>>> import numpy as np
>>> np.set_printoptions(suppress=True, linewidth=200)
>>> tidy = lambda a: np.round(a, 1) + 0
>>> m1 = np.loadtxt("sample12.csv", delimiter=",")
>>> m1
array([[  1.,  -5.,  -4.,   1.],
       [ 10., -10.,   2.,  -5.],
       [ 16.,  -5.,  -7.,   4.],
       [ 17.,   3.,   0.,   2.],
       [ 21.,   1.,   2.,   4.],
       [ 22.,  -7.,   1.,   7.],
       [ 30., -14.,  -3.,   7.],
       [ 37.,  -9.,  -8.,   4.],
       [ 41., -17., -14.,   9.],
       [ 44., -10., -10.,  18.],
       [ 42., -10., -15.,  21.],
       [ 34., -12., -21.,  26.],
       [ 29.,  -5., -12.,  35.],
       [ 23., -10.,  -8.,  35.],
       [ 25., -15., -12.,  37.],
       [ 18.,  -8.,  -7.,  45.],
       [ 17.,  -5.,  -6.,  37.],
       [ 14.,  -8.,  -5.,  37.],
       [  7., -11., -13.,  35.],
       [ 11.,  -4., -11.,  42.],
       [ 10.,  -6., -13.,  44.],
       [ 15., -13.,  -5.,  48.],
       [ 13.,  -8.,  -2.,  53.]])
>>> cen = (m1 - m1.mean(axis=0)) / m1.std(axis=0)
>>> np.argwhere(np.abs(cen) > 2)
array([[ 3,  1],
       [11,  2]])
>>> cen.std(axis=0)
array([1., 1., 1., 1.])
>>> b = np.linalg.lstsq(np.delete(cen, 1, axis=1), cen[:, 1])[0]
>>> tidy(1 - np.var(cen[:, 1] - np.delete(cen, 1, axis=1) @ b))
np.float64(0.3)
>>> tidy(b)
array([-0.3,  0.3, -0.1])
>>> vec = np.array([1, 2, 0, -2])
>>> rhs = m1 @ vec
>>> tidy(np.linalg.solve(m1.T @ m1, m1.T @ rhs))
array([ 1.,  2.,  0., -2.])
>>> rhs
array([ -11.,    0.,   -2.,   19.,   15.,   -6.,  -12.,   11.,  -11.,  -12.,  -20.,  -42.,  -51.,  -67.,  -79.,  -88.,  -67.,  -76.,  -85.,  -81.,  -90., -107., -109.])
>>> tidy(np.linalg.pinv(m1) @ m1)
array([[1., 0., 0., 0.],
       [0., 1., 0., 0.],
       [0., 0., 1., 0.],
       [0., 0., 0., 1.]])
>>> rng = np.random.default_rng(431)
>>> rhs = rhs + 0.1 * rng.normal(size=23)
>>> tidy(rhs)
array([ -10.9,    0.2,   -2. ,   18.9,   14.9,   -6. ,  -12.1,   11.1,  -10.9,  -12. ,  -20. ,  -42. ,  -51. ,  -67. ,  -79.1,  -88.2,  -67. ,  -76.3,  -85. ,  -81. ,  -90. , -107. , -109. ])
>>> b, *_ = np.linalg.lstsq(m1, rhs)
>>> [round(float(np.linalg.norm(np.linalg.solve(m1.T @ m1 + lam * np.eye(4), m1.T @ rhs))), 2) for lam in (0, 1, 10, 100)]
[3.0, 2.99, 2.96, 2.71]
>>> tidy(b)
array([ 1.,  2.,  0., -2.])
>>> tidy(np.linalg.norm(rhs - m1 @ b))
np.float64(0.4)
>>> tidy(m1.T @ (rhs - m1 @ b))
array([0., 0., 0., 0.])
>>> z = m1[:, 2] > np.median(m1[:, 2])
>>> r0 = m1[z].mean(axis=0) - m1[~z].mean(axis=0)
>>> tidy((((m1 - m1.mean(axis=0)) @ r0 > 0) == z).mean())
np.float64(0.7)
>>> z.astype(int)
array([1, 1, 0, 1, 1, 1, 1, 0, 0, 0, 0, 0, 0, 0, 0, 0, 1, 1, 0, 0, 0, 1, 1])
>>> basis = m1[[22, 15]].astype(float)
>>> for _ in range(5):
...     z = np.linalg.norm(m1[:, None] - basis, axis=-1).argmin(axis=1)
...     basis = np.array([m1[z == j].mean(axis=0) for j in range(2)])
... 
>>> z
array([1, 1, 1, 1, 1, 1, 1, 1, 1, 1, 1, 1, 0, 0, 0, 0, 0, 0, 0, 0, 0, 0, 0])
>>> tidy(basis[1] - basis[0])
array([  9.7,   0.5,   2.1, -32.6])
>>> tidy(basis)
array([[16.5, -8.5, -8.5, 40.7],
       [26.2, -7.9, -6.4,  8.2]])
>>> np.abs(basis[1] - basis[0]).argmax()
np.int64(3)
>>> A = np.load("x.npy")
>>> A
array([[  1,  -1,   1,  -1],
       [  1,   0,   0,   0],
       [  1,   1,   1,   1],
       [  1,   2,   4,   8],
       [  1,   3,   9,  27],
       [  1,   4,  16,  64],
       [  1,   5,  25, 125]])
>>> round(np.log10(np.linalg.cond(A)))
2
>>> np.argsort(-np.linalg.norm(A, axis=0).round(6), kind="stable")[:3]
array([3, 2, 1])
>>> proj = A @ np.linalg.solve(A.T @ A, A.T)
>>> tidy(proj)
array([[ 0.9,  0.2, -0.1, -0.1,  0. ,  0.1,  0. ],
       [ 0.2,  0.5,  0.4,  0.1, -0.1, -0.2,  0.1],
       [-0.1,  0.4,  0.5,  0.3,  0. , -0.1,  0. ],
       [-0.1,  0.1,  0.3,  0.3,  0.3,  0.1, -0.1],
       [ 0. , -0.1,  0. ,  0.3,  0.5,  0.4, -0.1],
       [ 0.1, -0.2, -0.1,  0.1,  0.4,  0.5,  0.2],
       [ 0. ,  0.1,  0. , -0.1, -0.1,  0.2,  0.9]])
>>> W0 = np.load("layer18.npy")
>>> W0
array([[-0.9, -5.1, -2. ],
       [-0.9, -4.9, -2. ],
       [-1. , -4.9, -2. ],
       [-0.9, -4.9, -2.1],
       [-0.9, -4.9, -2. ],
       [-1.2, -5.1, -2. ],
       [-1.2, -5.1, -2.1],
       [ 4.9, -3. ,  4.8],
       [ 4.9, -3.1,  5.1],
       [ 5.2, -3. ,  5.1],
       [ 5.1, -3. ,  5. ],
       [ 5. , -2.9,  5. ],
       [ 5.1, -3.1,  5.3],
       [ 4.8, -2.9,  5. ]])
>>> round(np.log10(np.linalg.cond(W0)))
2
>>> K = np.loadtxt("data.csv", delimiter=",")
>>> K
array([[ 10., -11.,   5.,  -1.,  10.,   6.,  -1.],
       [-11.,  13.,  -7.,  -1., -11.,  -6.,  -1.],
       [  5.,  -7.,   5.,   3.,   5.,   2.,   3.],
       [ -1.,  -1.,   3.,   5.,  -1.,  -2.,   5.],
       [ 10., -11.,   5.,  -1.,  10.,   6.,  -1.],
       [  6.,  -6.,   2.,  -2.,   6.,   4.,  -2.],
       [ -1.,  -1.,   3.,   5.,  -1.,  -2.,   5.]])
>>> B = K + rng.integers(-2, 3, (7, 2)) @ rng.integers(-2, 3, (2, 7))
>>> B
array([[  5., -10.,   3.,   3.,  15.,   5.,   1.],
       [-10.,  12.,  -7.,  -3., -12.,  -7.,  -1.],
       [  1.,  -7.,   3.,   5.,   9.,   0.,   5.],
       [  2.,   0.,   5.,   5.,  -4.,   1.,   3.],
       [  8., -13.,   3.,  -3.,  12.,   2.,   1.],
       [  8.,  -4.,   4.,   0.,   4.,   8.,  -4.],
       [ -2.,   0.,   3.,   7.,   0.,  -1.,   5.]])
>>> B - K
array([[-5.,  1., -2.,  4.,  5., -1.,  2.],
       [ 1., -1.,  0., -2., -1., -1.,  0.],
       [-4.,  0., -2.,  2.,  4., -2.,  2.],
       [ 3.,  1.,  2.,  0., -3.,  3., -2.],
       [-2., -2., -2., -2.,  2., -4.,  2.],
       [ 2.,  2.,  2.,  2., -2.,  4., -2.],
       [-1.,  1.,  0.,  2.,  1.,  1.,  0.]])
>>> np.linalg.matrix_rank(B - K, tol=1e-8)
np.int64(2)
>>> np.linalg.lstsq(K[:-1].T, K[-1])[2]
np.int32(2)
>>> np.allclose(K[:-1].T @ np.linalg.lstsq(K[:-1].T, K[-1])[0], K[-1])
True
>>> np.unique(K.round(6), axis=0).shape
(5, 7)
>>> np.abs(np.diag(np.linalg.qr(K)[1])) > 1e-9
array([ True,  True, False, False, False, False, False])
>>> r = np.linalg.matrix_rank(K)
>>> r
np.int64(2)
>>> null = np.linalg.svd(K)[2][r:].T
>>> [int(np.linalg.matrix_rank(K[:, :j + 1])) for j in range(7)]
[1, 2, 2, 2, 2, 2, 2]
>>> [int(np.linalg.matrix_rank(np.delete(K, i, axis=0))) for i in range(7)]
[2, 2, 2, 2, 2, 2, 2]
>>> np.allclose(K @ null, 0)
True
>>> left, sig, Vh = np.linalg.svd(K)
>>> np.argmax(sig[:-1] / (sig[1:] + 1e-6)) + 1
np.int64(2)
>>> B = left[:, :2] @ np.diag(sig[:2]) @ Vh[:2]
>>> tidy(B)
array([[ 10., -11.,   5.,  -1.,  10.,   6.,  -1.],
       [-11.,  13.,  -7.,  -1., -11.,  -6.,  -1.],
       [  5.,  -7.,   5.,   3.,   5.,   2.,   3.],
       [ -1.,  -1.,   3.,   5.,  -1.,  -2.,   5.],
       [ 10., -11.,   5.,  -1.,  10.,   6.,  -1.],
       [  6.,  -6.,   2.,  -2.,   6.,   4.,  -2.],
       [ -1.,  -1.,   3.,   5.,  -1.,  -2.,   5.]])
>>> tidy(np.linalg.norm(K - B, 2)), tidy(sig[2])
(np.float64(0.0), np.float64(0.0))
>>> np.linalg.matrix_rank(K, rtol=0.05)
np.int64(2)
>>> np.linalg.matrix_rank(B)
np.int64(2)
>>> ev, V = np.linalg.eigh(B)
>>> tidy(np.abs(V[:, -1]))
array([0.5, 0.6, 0.3, 0. , 0.5, 0.3, 0. ])
>>> tidy(V @ np.diag(ev) @ V.T)
array([[ 10., -11.,   5.,  -1.,  10.,   6.,  -1.],
       [-11.,  13.,  -7.,  -1., -11.,  -6.,  -1.],
       [  5.,  -7.,   5.,   3.,   5.,   2.,   3.],
       [ -1.,  -1.,   3.,   5.,  -1.,  -2.,   5.],
       [ 10., -11.,   5.,  -1.,  10.,   6.,  -1.],
       [  6.,  -6.,   2.,  -2.,   6.,   4.,  -2.],
       [ -1.,  -1.,   3.,   5.,  -1.,  -2.,   5.]])
>>> tidy(np.linalg.svd(B, compute_uv=False))
array([38.8, 13.2,  0. ,  0. ,  0. ,  0. ,  0. ])
>>> tidy(ev)
array([ 0. ,  0. ,  0. ,  0. ,  0. , 13.2, 38.8])
>>> feats = np.loadtxt("mat.csv", delimiter=",")
>>> feats
array([[ 2., -2.,  0.,  0.,  0.,  0.],
       [ 0.,  2.,  0.,  0.,  0.,  0.],
       [ 1., -1.,  0.,  0.,  0.,  0.],
       [ 0.,  0.,  2., -2.,  0.,  0.],
       [ 0.,  0.,  0.,  2.,  0.,  0.],
       [ 0.,  0.,  1., -1.,  0.,  0.],
       [ 0.,  0.,  0.,  0.,  2., -2.],
       [ 0.,  0.,  0.,  0.,  0.,  2.],
       [ 0.,  0.,  0.,  0.,  1., -1.]])
>>> ev, V = np.linalg.eigh(K)
>>> vec = np.array([-6, 8, 0, 6, 1, 9, 5])
>>> tidy(V * np.abs(ev) @ V.T)
array([[ 10., -11.,   5.,  -1.,  10.,   6.,  -1.],
       [-11.,  13.,  -7.,  -1., -11.,  -6.,  -1.],
       [  5.,  -7.,   5.,   3.,   5.,   2.,   3.],
       [ -1.,  -1.,   3.,   5.,  -1.,  -2.,   5.],
       [ 10., -11.,   5.,  -1.,  10.,   6.,  -1.],
       [  6.,  -6.,   2.,  -2.,   6.,   4.,  -2.],
       [ -1.,  -1.,   3.,   5.,  -1.,  -2.,   5.]])
>>> np.abs(K).sum(axis=1).max(), tidy(np.abs(ev).max())
(np.float64(50.0), np.float64(38.8))
>>> th = np.radians(37)
>>> R = np.eye(6)
>>> R[4, 4] = R[1, 1] = np.cos(th)
>>> R[4, 1], R[1, 4] = -np.sin(th), np.sin(th)
>>> tidy(R)
array([[ 1. ,  0. ,  0. ,  0. ,  0. ,  0. ],
       [ 0. ,  0.8,  0. ,  0. ,  0.6,  0. ],
       [ 0. ,  0. ,  1. ,  0. ,  0. ,  0. ],
       [ 0. ,  0. ,  0. ,  1. ,  0. ,  0. ],
       [ 0. , -0.6,  0. ,  0. ,  0.8,  0. ],
       [ 0. ,  0. ,  0. ,  0. ,  0. ,  1. ]])
>>> B = feats @ R.T
>>> np.allclose(feats @ feats.T, B @ B.T)
True
>>> tidy(B)
array([[ 2. , -1.6,  0. ,  0. ,  1.2,  0. ],
       [ 0. ,  1.6,  0. ,  0. , -1.2,  0. ],
       [ 1. , -0.8,  0. ,  0. ,  0.6,  0. ],
       [ 0. ,  0. ,  2. , -2. ,  0. ,  0. ],
       [ 0. ,  0. ,  0. ,  2. ,  0. ,  0. ],
       [ 0. ,  0. ,  1. , -1. ,  0. ,  0. ],
       [ 0. ,  1.2,  0. ,  0. ,  1.6, -2. ],
       [ 0. ,  0. ,  0. ,  0. ,  0. ,  2. ],
       [ 0. ,  0.6,  0. ,  0. ,  0.8, -1. ]])
>>> tidy(np.linalg.svd(feats, compute_uv=False)), tidy(np.linalg.svd(B, compute_uv=False))
(array([3.5, 3.5, 3.5, 1.3, 1.3, 1.3]), array([3.5, 3.5, 3.5, 1.3, 1.3, 1.3]))
>>> tidy(np.linalg.det(R)), tidy(np.trace(R))
(np.float64(1.0), np.float64(5.6))
>>> np.allclose(np.linalg.norm(feats, axis=1), np.linalg.norm(B, axis=1))
True
>>> vec = np.array([5, -4, 5, 3, -2, 4])
>>> rhs = B @ vec
>>> tidy(rhs)
array([ 14.,  -4.,   7.,   4.,   6.,   2., -16.,   8.,  -8.])
>>> rhs = rhs + 0.3 * rng.normal(size=9)
>>> tidy(rhs)
array([ 14. ,  -4.2,   7.1,   4.1,   6. ,   2.4, -15.7,   8. ,  -8.5])
>>> b, *_ = np.linalg.lstsq(B, rhs)
>>> tidy(B.T @ (rhs - B @ b))
array([0., 0., 0., 0., 0., 0.])
>>> b.round()
array([ 5., -4.,  5.,  3., -2.,  4.])
>>> T = np.stack([feats, -2 * feats, feats[::-1]])
>>> T.sum(axis=0)
array([[-2.,  2.,  0.,  0.,  1., -1.],
       [ 0., -2.,  0.,  0.,  0.,  2.],
       [-1.,  1.,  0.,  0.,  2., -2.],
       [ 0.,  0., -1.,  1.,  0.,  0.],
       [ 0.,  0.,  0.,  0.,  0.,  0.],
       [ 0.,  0.,  1., -1.,  0.,  0.],
       [ 1., -1.,  0.,  0., -2.,  2.],
       [ 0.,  2.,  0.,  0.,  0., -2.],
       [ 2., -2.,  0.,  0., -1.,  1.]])
>>> np.linalg.matrix_rank(T.reshape(3, -1))
np.int64(2)
>>> (T @ feats.T).shape
(3, 9, 9)
>>> np.linalg.matrix_rank(T)
array([6, 6, 6])
>>> tidy(np.linalg.norm(T, axis=(1, 2)))
array([ 6.5, 13. ,  6.5])
>>> np.einsum("bij,cij->bc", T, T)
array([[ 42., -84.,  12.],
       [-84., 168., -24.],
       [ 12., -24.,  42.]])
>>> tidy(np.linalg.norm(feats) ** 2 / np.linalg.norm(feats, 2) ** 2)
np.float64(3.4)
>>> tidy(np.linalg.norm(feats, axis=1))
array([2.8, 2. , 1.4, 2.8, 2. , 1.4, 2.8, 2. , 1.4])
>>> tidy(np.linalg.norm(feats[4] - feats[8]))
np.float64(2.4)
>>> tidy(np.linalg.norm(feats, 2))
np.float64(3.5)
>>> np.linalg.norm(feats, axis=1).argmax()
np.int64(0)
>>> feats[4] @ feats[8]
np.float64(0.0)
>>> tidy(np.linalg.norm(feats[4], 1)), tidy(np.linalg.norm(feats[4], np.inf))
(np.float64(2.0), np.float64(2.0))
>>> E = np.load("test7.npy")
>>> E
array([[ 2,  3,  1, -3, -1,  3, -1],
       [-1,  3, -2,  1,  2, -1, -1],
       [ 1, -3,  1,  2,  0,  1,  0],
       [ 1, -2,  3, -1, -2, -2,  0],
       [-2,  1, -1, -2,  0, -1,  0],
       [-1, 12, -5,  0,  5,  0, -4]])
>>> left, sig, Vh = np.linalg.svd(E)
>>> V = Vh[:(sig > 1e-8).sum()]
>>> vec = E[0] + 2 * E[3] + rng.integers(2) * np.eye(7)[3]
>>> vec
array([ 4., -1.,  7., -4., -5., -1., -1.])
>>> np.allclose(V.T @ V @ vec, vec)
False
>>> np.linalg.matrix_rank(np.vstack([E, vec]))
np.int64(6)
>>> M = np.load("run1.npy")
>>> M
array([[ 1, -2,  4, -8],
       [ 1, -1,  1, -1],
       [ 1,  0,  0,  0]])
>>> # row 0 dominates
>>> left, sig, Vh = np.linalg.svd(M, full_matrices=False)
>>> tidy(np.abs(Vh[0]))
array([0.1, 0.2, 0.4, 0.9])
>>> np.allclose(left * sig @ Vh, M)
True
>>> left.shape, sig.shape, Vh.shape
((3, 3), (3,), (3, 4))
>>> tidy(sig)
array([9.4, 1.4, 0.6])
>>> tidy(np.sqrt((sig ** 2).sum())), tidy(np.linalg.norm(M))
(np.float64(9.5), np.float64(9.5))
>>> tidy(Vh @ Vh.T)
array([[1., 0., 0.],
       [0., 1., 0.],
       [0., 0., 1.]])
>>> np.abs(left[:, 0]).round(6).argmax()
np.int64(0)
>>> (sig > 1e-8).sum()
np.int64(3)
